In [1]: import numpy as np

In [2]: from numpy import linalg as LA

In [3]: np.set_printoptions(precision=1, suppress=True, linewidth=100)

In [4]: K = np.loadtxt("sample15.csv", delimiter=",")

In [5]: K
Out[5]: 
array([[-0.6, -1.9, -0.6, -0.2,  1.1,  1.2,  1.4,  0. ],
       [-1.9,  0.7, -1.7, -0.6, -1.4,  0.8,  0.3,  0.2],
       [ 0.7,  0.6, -1.3,  1.1,  1.5, -0.5,  0.4, -1.9],
       [ 0.5, -0.5,  0. , -1.8, -0.3, -1.5, -0.1, -1. ],
       [-0.4,  0.9,  1.2,  0.3,  1. , -1.3,  1.2, -0.5],
       [ 1.5,  0.8,  0. ,  0.9,  0.6,  1.3, -0.9,  0.1],
       [ 0.4, -0.7, -1.8,  0.4, -1. , -1.7, -0.5, -1.2],
       [-0.4,  0.7,  0.2, -2.3, -0.5, -0.3,  0.3, -0.2],
       [ 1.4, -1.2,  0.2, -0.6,  1.1, -0.3,  0.2,  0.2],
       [-0.6, -0.9, -0.6, -1.2, -1.1, -1.1, -0.3, -0.1],
       [ 0.2, -1.2,  0. ,  0.1,  1.4, -0.7, -0.1,  0. ],
       [ 0.8, -0.8, -0.1,  1. ,  0.5, -0.1,  0.7, -0.9],
       [ 1.2,  1.3,  0.8,  1.5, -0.1,  0.3,  0.4,  0.8],
       [-0.1,  0. , -0.6, -0.4, -0.9, -0.4, -0.9,  0.4],
       [-0.4,  0. ,  0.8,  0.6,  0.6,  0.4, -1.3, -2.3],
       [ 0.9,  0.1, -1.1,  0.4, -1.1,  1.1, -2.7,  0.9]])

In [6]: gram = np.cov(K, rowvar=False)

In [7]: gram.round(1) + 0
Out[7]: 
array([[ 0.8,  0. ,  0.2,  0.4,  0.3,  0. , -0.2,  0.1],
       [ 0. ,  0.9,  0.2,  0.2, -0.2,  0.1, -0.1,  0.1],
       [ 0.2,  0.2,  0.8,  0. ,  0.4,  0. ,  0.2,  0. ],
       [ 0.4,  0.2,  0. ,  1.1,  0.4,  0.3, -0.1, -0.1],
       [ 0.3, -0.2,  0.4,  0.4,  1. ,  0. ,  0.4, -0.3],
       [ 0. ,  0.1,  0. ,  0.3,  0. ,  0.9, -0.2,  0.3],
       [-0.2, -0.1,  0.2, -0.1,  0.4, -0.2,  1. , -0.1],
       [ 0.1,  0.1,  0. , -0.1, -0.3,  0.3, -0.1,  0.8]])

In [8]: np.round(np.corrcoef(K.T), 1) + 0
Out[8]: 
array([[ 1. ,  0. ,  0.2,  0.4,  0.3,  0. , -0.2,  0.1],
       [ 0. ,  1. ,  0.2,  0.2, -0.2,  0.1, -0.1,  0.1],
       [ 0.2,  0.2,  1. ,  0. ,  0.5,  0. ,  0.2,  0. ],
       [ 0.4,  0.2,  0. ,  1. ,  0.4,  0.3, -0.1, -0.1],
       [ 0.3, -0.2,  0.5,  0.4,  1. ,  0. ,  0.4, -0.3],
       [ 0. ,  0.1,  0. ,  0.3,  0. ,  1. , -0.2,  0.4],
       [-0.2, -0.1,  0.2, -0.1,  0.4, -0.2,  1. , -0.1],
       [ 0.1,  0.1,  0. , -0.1, -0.3,  0.4, -0.1,  1. ]])

In [9]: K.std(axis=0)
Out[9]: array([0.9, 0.9, 0.9, 1. , 1. , 0.9, 1. , 0.9])

In [10]: round(np.corrcoef(K[:, 2], K[:, 4])[0, 1], 1)
Out[10]: np.float64(0.5)

In [11]: gram.shape
Out[11]: (8, 8)

In [12]: out = np.array([[4, 2, 3, -1, -8, -9, 1, 1],
    ...:     [-8, -4, 1, 1, -6, -6, -5, 5],
    ...:     [1, 0, 2, -7, -3, 3, 0, -3],
    ...:     [5, -8, 1, -2, 3, -9, 4, -8],
    ...:     [-8, -9, 0, -4, -5, 6, -2, -7],
    ...:     [8, 2, -1, 5, -8, -8, -3, 0],
    ...:     [7, 4, -3, 2, -2, -4, -8, 4],
    ...:     [3, 0, -4, -1, -7, -2, -8, 0]])

In [13]: mat = out + out.T

In [14]: mat
Out[14]: 
array([[  8,  -6,   4,   4, -16,  -1,   8,   4],
       [ -6,  -8,   1,  -7, -15,  -4,  -1,   5],
       [  4,   1,   4,  -6,  -3,   2,  -3,  -7],
       [  4,  -7,  -6,  -4,  -1,  -4,   6,  -9],
       [-16, -15,  -3,  -1, -10,  -2,  -4, -14],
       [ -1,  -4,   2,  -4,  -2, -16,  -7,  -2],
       [  8,  -1,  -3,   6,  -4,  -7, -16,  -4],
       [  4,   5,  -7,  -9, -14,  -2,  -4,   0]])

In [15]: np.allclose(mat @ mat.T, mat.T @ mat)
Out[15]: True

In [16]: LA.matrix_power(mat, 4)
Out[16]: 
array([[296254, 241231,  29023,  66665, 116446,  52198,  25554, 169050],
       [241231, 397652,  56893, 119374, 433507, 198086,  82591, 235919],
       [ 29023,  56893,  38854,  38054,  78033,  51891,  56271,  72297],
       [ 66665, 119374,  38054, 112577, 224008,  87803,  40271,  73100],
       [116446, 433507,  78033, 224008, 824904, 292085, 127966, 169524],
       [ 52198, 198086,  51891,  87803, 292085, 236790, 188838, 139193],
       [ 25554,  82591,  56271,  40271, 127966, 188838, 266081, 134520],
       [169050, 235919,  72297,  73100, 169524, 139193, 134520, 252028]])

In [17]: np.allclose(mat, mat.T)
Out[17]: True

In [18]: (mat + mat.T) / 2
Out[18]: 
array([[  8.,  -6.,   4.,   4., -16.,  -1.,   8.,   4.],
       [ -6.,  -8.,   1.,  -7., -15.,  -4.,  -1.,   5.],
       [  4.,   1.,   4.,  -6.,  -3.,   2.,  -3.,  -7.],
       [  4.,  -7.,  -6.,  -4.,  -1.,  -4.,   6.,  -9.],
       [-16., -15.,  -3.,  -1., -10.,  -2.,  -4., -14.],
       [ -1.,  -4.,   2.,  -4.,  -2., -16.,  -7.,  -2.],
       [  8.,  -1.,  -3.,   6.,  -4.,  -7., -16.,  -4.],
       [  4.,   5.,  -7.,  -9., -14.,  -2.,  -4.,   0.]])

In [19]: out = LA.inv(mat)

In [20]: np.round(LA.inv(out), 1) + 0
Out[20]: 
array([[  8.,  -6.,   4.,   4., -16.,  -1.,   8.,   4.],
       [ -6.,  -8.,   1.,  -7., -15.,  -4.,  -1.,   5.],
       [  4.,   1.,   4.,  -6.,  -3.,   2.,  -3.,  -7.],
       [  4.,  -7.,  -6.,  -4.,  -1.,  -4.,   6.,  -9.],
       [-16., -15.,  -3.,  -1., -10.,  -2.,  -4., -14.],
       [ -1.,  -4.,   2.,  -4.,  -2., -16.,  -7.,  -2.],
       [  8.,  -1.,  -3.,   6.,  -4.,  -7., -16.,  -4.],
       [  4.,   5.,  -7.,  -9., -14.,  -2.,  -4.,   0.]])

In [21]: np.allclose(out, mat.T)
Out[21]: False

In [22]: out = mat / np.sqrt((mat ** 2).mean(axis=1, keepdims=True))

In [23]: LA.matrix_rank(out) == LA.matrix_rank(mat)
Out[23]: np.True_

In [24]: out[2]
Out[24]: array([ 1. ,  0.2,  1. , -1.4, -0.7,  0.5, -0.7, -1.7])

In [25]: LA.matrix_rank(mat - mat.mean(axis=1, keepdims=True))
Out[25]: np.int64(7)

In [26]: x = np.array([4, 0, 3, 2, 0, 3, 3, 5])

In [27]: h1 = np.maximum(mat @ x, 0)

In [28]: h1
Out[28]: array([93,  0,  0,  0,  0,  0,  0,  0])

In [29]: mat * (h1 > 1e-9)[:, None]
Out[29]: 
array([[  8,  -6,   4,   4, -16,  -1,   8,   4],
       [  0,   0,   0,   0,   0,   0,   0,   0],
       [  0,   0,   0,   0,   0,   0,   0,   0],
       [  0,   0,   0,   0,   0,   0,   0,   0],
       [  0,   0,   0,   0,   0,   0,   0,   0],
       [  0,   0,   0,   0,   0,   0,   0,   0],
       [  0,   0,   0,   0,   0,   0,   0,   0],
       [  0,   0,   0,   0,   0,   0,   0,   0]])

In [30]: np.maximum(mat @ (3 * x), 0)
Out[30]: array([279,   0,   0,   0,   0,   0,   0,   0])
